% ipython --no-banner

In [1]: import numpy as np

In [2]: np.set_printoptions(suppress=True, linewidth=120)

In [3]: J = np.load("data.npy")

In [4]: J.round(2)
Out[4]: 
array([[ 0.  ,  1.07, -0.07,  1.66,  0.94,  0.54,  0.58,  1.89],
       [-1.73,  0.23,  0.07, -1.1 ,  1.12, -0.7 , -1.47,  0.93],
       [-1.11, -1.96,  0.65,  0.07, -0.08, -0.52,  1.63,  0.75],
       [-0.49,  0.72, -0.34,  0.21,  1.79, -0.82,  1.23, -1.64],
       [ 1.11, -0.57,  0.53, -1.45,  1.55,  1.55,  0.35,  0.3 ],
       [-0.99, -0.9 , -2.12,  0.45,  0.15,  1.51, -0.26, -0.38],
       [-0.37,  1.3 , -1.02, -1.63, -0.97,  0.09,  1.45,  0.67],
       [-1.48,  0.8 ,  1.62,  0.17, -0.53,  1.61,  0.15, -0.79]])

In [5]: np.round(np.linalg.svd(J, compute_uv=False), 2)
Out[5]: array([3., 3., 3., 3., 3., 3., 3., 3.])

In [6]: round(J[:, 4] @ J[:, 7], 2)
Out[6]: np.float64(0.0)

In [7]: np.round(np.linalg.norm(J, axis=0), 2)
Out[7]: array([3., 3., 3., 3., 3., 3., 3., 3.])

In [8]: arr = np.load("mat.npy")

In [9]: arr.round(2)
Out[9]: 
array([[  3.89,  -2.32,   5.38,  -3.96,   0.49,  -8.63,  -0.16,   1.6 ,  -2.79,  -6.49],
       [ -2.78,  -1.97,  -7.11,  -6.73,  -1.65,  -8.67,  -4.15,  -3.8 ,  -0.71,  -8.86],
       [ -1.21,   4.07,   3.34,   7.22,   8.64,  -1.8 ,   2.56,   7.22,   2.1 ,   2.13],
       [ -6.39,   4.  ,  -9.85,  -0.59,  -0.55,  -2.44,  -3.41,  -2.05,   0.29,  -2.61],
       [ 13.76,   8.7 ,  14.14,   7.45,  16.08,   7.25,  11.45,  18.98,   5.81,   7.67],
       [ -1.64,   9.39, -11.11,  -1.09,   0.91,   5.51,  -0.4 ,   1.75,   2.71,   1.35],
       [ 22.41,  13.44,   9.24,  -0.68,  14.18,  15.89,  13.74,  20.62,   8.33,   8.1 ],
       [ -2.27, -11.65,  -3.79, -16.89, -13.19, -21.2 ,  -9.84, -13.33,  -9.23, -19.75],
       [  6.79,  -0.75,   0.15, -11.92,  -7.02,  -5.92,  -2.  ,  -2.46,  -4.92,  -8.85],
       [  4.  ,   0.48,   5.83,   0.87,   6.72,  -4.85,   2.62,   6.33,   1.02,  -2.41],
       [ 17.6 ,   5.58,  11.14,  -3.06,   9.05,   4.63,   8.98,  13.9 ,   3.31,   1.2 ],
       [  9.47,  -0.57,   3.34,  -1.5 ,  17.92,  -2.88,   6.77,  12.53,  10.26,  -3.65],
       [  8.57,  21.36,  -5.76,   4.04,   5.9 ,  22.06,   7.88,  13.02,   5.97,  13.27],
       [ 11.66,   8.5 ,   2.76,  -8.35,  -8.04,   5.67,   1.94,   2.6 ,  -5.55,  -0.24],
       [  8.63,  -4.44, -12.33, -28.65, -17.66,  -8.77,  -7.56, -12.42,  -6.44, -19.15],
       [ 13.27,  14.08,   7.69,  11.76,  25.83,  15.18,  14.93,  24.95,  14.4 ,  12.9 ],
       [ 14.82,  18.6 ,  13.31,  17.85,  27.32,  20.14,  17.85,  29.37,  13.49,  19.13],
       [  2.07,   6.18,  14.96,  20.4 ,  25.44,   1.57,  10.73,  20.73,   8.96,  10.34],
       [  5.36,   7.11,   3.29,   5.15,  12.28,   4.07,   6.2 ,  11.87,   5.83,   4.07],
       [  4.52,   2.3 ,  -1.49,  -5.97,  -0.38,  -2.23,   0.09,   1.6 ,  -0.54,  -4.47],
       [ 11.99,  15.02,  18.05,  18.15,  21.12,  13.86,  14.89,  24.99,   7.11,  16.71],
       [ 19.75,  15.42,  12.4 ,   1.87,   6.63,  16.11,  11.78,  17.56,   1.75,  10.42],
       [ -1.27, -12.  , -12.01, -15.76,   4.46, -18.33,  -5.46,  -5.62,   5.4 , -19.76],
       [ -1.42,  -5.74,  -4.93,  -9.29,  -1.8 , -12.89,  -4.62,  -4.68,  -1.36, -12.3 ],
       [-11.34, -12.71, -20.11, -19.71, -12.31, -22.72, -14.45, -19.11,  -4.25, -23.57],
       [  6.72,  -5.81,   9.45,  -4.93,   3.85, -12.02,   1.15,   3.5 ,  -1.64,  -8.78],
       [  5.35,   4.24,  -1.65,  -4.52,   1.71,   0.48,   1.47,   3.71,   1.03,  -2.41],
       [  0.51,   5.25,   4.74,   0.55,  -7.61,  -1.74,  -1.41,  -0.43,  -8.4 ,   0.25],
       [ -1.25,  -2.75, -10.75, -13.12,  -6.73,  -9.04,  -6.04,  -7.44,  -2.2 , -12.21],
       [  6.44,  -0.52,  -6.03, -18.47, -14.27,  -5.57,  -5.09,  -7.85,  -7.19, -11.93],
       [ 10.41,   8.58,   1.83,  -3.67,   1.67,   6.48,   4.47,   7.44,   0.72,   1.69],
       [ -2.18,  -1.75,  -6.33, -12.86, -16.36,  -9.8 ,  -8.3 , -11.4 , -10.23, -11.31],
       [ -0.86,  -0.51,  11.18,   7.51,   5.96,  -8.36,   1.62,   5.74,  -2.57,  -0.46],
       [  5.65, -12.74,   1.7 , -16.5 ,  -2.31, -19.74,  -4.06,  -4.9 ,  -2.76, -19.14],
       [  2.78,  11.79,   0.67,   7.67,   8.94,   8.68,   5.5 ,  10.89,   4.17,   7.95],
       [ -4.51,  -7.43,   5.35,  -0.79,  -0.73, -17.2 ,  -4.13,  -3.03,  -5.33,  -9.57],
       [-11.81,  -9.47, -16.55, -15.25, -13.55, -19.81, -13.52, -17.64,  -6.52, -19.27],
       [  0.55,  -7.08,  -8.17, -17.46,  -9.82, -14.13,  -7.4 ,  -9.99,  -4.78, -16.76],
       [  4.02,   8.6 ,   0.31,  -0.04,  -0.75,   4.51,   1.9 ,   4.42,  -1.58,   2.49],
       [ -3.24,  13.09,  -3.12,   8.86,   2.82,   8.25,   1.95,   5.94,   0.48,   8.48],
       [ 11.03,   4.94, -11.26, -17.93,  -4.87,   3.8 ,  -0.23,  -0.67,   1.78,  -7.66],
       [  4.96, -20.58,  -1.48, -25.57,  -7.15, -28.92,  -8.39, -11.8 ,  -4.75, -28.74]])

In [10]: # rank 5

In [11]: G = arr.T @ arr

In [12]: (arr @ arr.T).shape
Out[12]: (42, 42)

In [13]: np.allclose(G, G.T)
Out[13]: True

In [14]: np.linalg.matrix_rank(G)
Out[14]: np.int64(5)

In [15]: np.round(np.linalg.svd(arr, compute_uv=False) ** 2, 2) + 0
Out[15]: array([33963.63,  5231.04,  3881.95,  1688.27,   534.5 ,     0.  ,     0.  ,     0.  ,     0.  ,     0.  ])

In [16]: np.round(np.linalg.eigvalsh(G)[::-1], 2) + 0
Out[16]: array([33963.63,  5231.04,  3881.95,  1688.27,   534.5 ,     0.  ,     0.  ,     0.  ,     0.  ,     0.  ])

In [17]: round(np.trace(G), 2), round(float((arr ** 2).sum()), 2)
Out[17]: (np.float64(45299.38), 45299.38)

In [18]: np.round(np.diag(G), 2)
Out[18]: array([3228.69, 3896.42, 3445.07, 6224.96, 5577.86, 6518.42, 2566.57, 6294.69, 1454.38, 6092.31])
